>>> import numpy as np
>>> np.set_printoptions(precision=3, suppress=True, linewidth=160)
>>> W0 = np.load("run16.npy")
>>> W0
array([[ -3,  -2,  -1,   0,   1,   2,   3,   4,   5,   6,   7,   8,   9,  10],
       [ 11,  12,  13,  14,  15,  16,  17,  18,  19,  20,  21,  22,  23,  24],
       [ 25,  26,  27,  28,  29,  30,  31,  32,  33,  34,  35,  36,  37,  38],
       [ 39,  40,  41,  42,  43,  44,  45,  46,  47,  48,  49,  50,  51,  52],
       [ 53,  54,  55,  56,  57,  58,  59,  60,  61,  62,  63,  64,  65,  66],
       [ 67,  68,  69,  70,  71,  72,  73,  74,  75,  76,  77,  78,  79,  80],
       [ 81,  82,  83,  84,  85,  86,  87,  88,  89,  90,  91,  92,  93,  94],
       [ 95,  96,  97,  98,  99, 100, 101, 102, 103, 104, 105, 106, 107, 108],
       [109, 110, 111, 112, 113, 114, 115, 116, 117, 118, 119, 120, 121, 122],
       [123, 124, 125, 126, 127, 128, 129, 130, 131, 132, 133, 134, 135, 136],
       [137, 138, 139, 140, 141, 142, 143, 144, 145, 146, 147, 148, 149, 150],
       [151, 152, 153, 154, 155, 156, 157, 158, 159, 160, 161, 162, 163, 164],
       [165, 166, 167, 168, 169, 170, 171, 172, 173, 174, 175, 176, 177, 178],
       [179, 180, 181, 182, 183, 184, 185, 186, 187, 188, 189, 190, 191, 192],
       [193, 194, 195, 196, 197, 198, 199, 200, 201, 202, 203, 204, 205, 206]])
>>> Uu, sv, Vh = np.linalg.svd(W0)
>>> np.argmax(sv[:-1] / (sv[1:] + 1e-6)) + 1
np.int64(2)
>>> A2 = Uu[:, :2] @ np.diag(sv[:2]) @ Vh[:2]
>>> np.linalg.matrix_rank(W0, rtol=0.05)
np.int64(1)
>>> np.linalg.matrix_rank(A2)
np.int64(2)
>>> round(float(np.linalg.norm(W0 - A2) / np.linalg.norm(W0)), 3)
0.0
>>> rk = np.linalg.matrix_rank(W0)
>>> rk
np.int64(2)
>>> null = np.linalg.svd(W0)[2][rk:].T
>>> np.linalg.matrix_rank(W0.T @ W0), np.linalg.matrix_rank(W0 @ W0.T)
(np.int64(2), np.int64(2))
>>> np.allclose(W0 @ null, 0)
True
>>> [int(np.linalg.matrix_rank(W0[:, :j + 1])) for j in range(14)]
[1, 2, 2, 2, 2, 2, 2, 2, 2, 2, 2, 2, 2, 2]
>>> x0 = np.array([2, 1, 4, 4, 3, 3, 5, 0, 0, 1, 5, 5, 4, 3])
>>> h1 = np.maximum(W0 @ x0, 0)
>>> np.tanh(W0 @ x0)
array([1., 1., 1., 1., 1., 1., 1., 1., 1., 1., 1., 1., 1., 1., 1.])
>>> np.flatnonzero(h1 > 1e-9)
array([ 0,  1,  2,  3,  4,  5,  6,  7,  8,  9, 10, 11, 12, 13, 14])
>>> A2 = np.array([[0, -1],
...     [-2, -2],
...     [0, 2],
...     [0, 1],
...     [-1, 0],
...     [0, -1],
...     [1, -1],
...     [-2, 1],
...     [-2, -2],
...     [-1, -2],
...     [-2, -1],
...     [-2, 0],
...     [0, -2],
...     [2, -1]])
>>> np.einsum("ik,kj->ji", W0, A2)
array([[  -28,  -154,  -280,  -406,  -532,  -658,  -784,  -910, -1036, -1162, -1288, -1414, -1540, -1666, -1792],
       [  -53,  -179,  -305,  -431,  -557,  -683,  -809,  -935, -1061, -1187, -1313, -1439, -1565, -1691, -1817]])
>>> np.einsum("ik,kj->ij", W0, A2)
array([[  -28,   -53],
       [ -154,  -179],
       [ -280,  -305],
       [ -406,  -431],
       [ -532,  -557],
       [ -658,  -683],
       [ -784,  -809],
       [ -910,  -935],
       [-1036, -1061],
       [-1162, -1187],
       [-1288, -1313],
       [-1414, -1439],
       [-1540, -1565],
       [-1666, -1691],
       [-1792, -1817]])
>>> np.linalg.matrix_rank(np.vstack([W0, A2.T]))
np.int64(4)
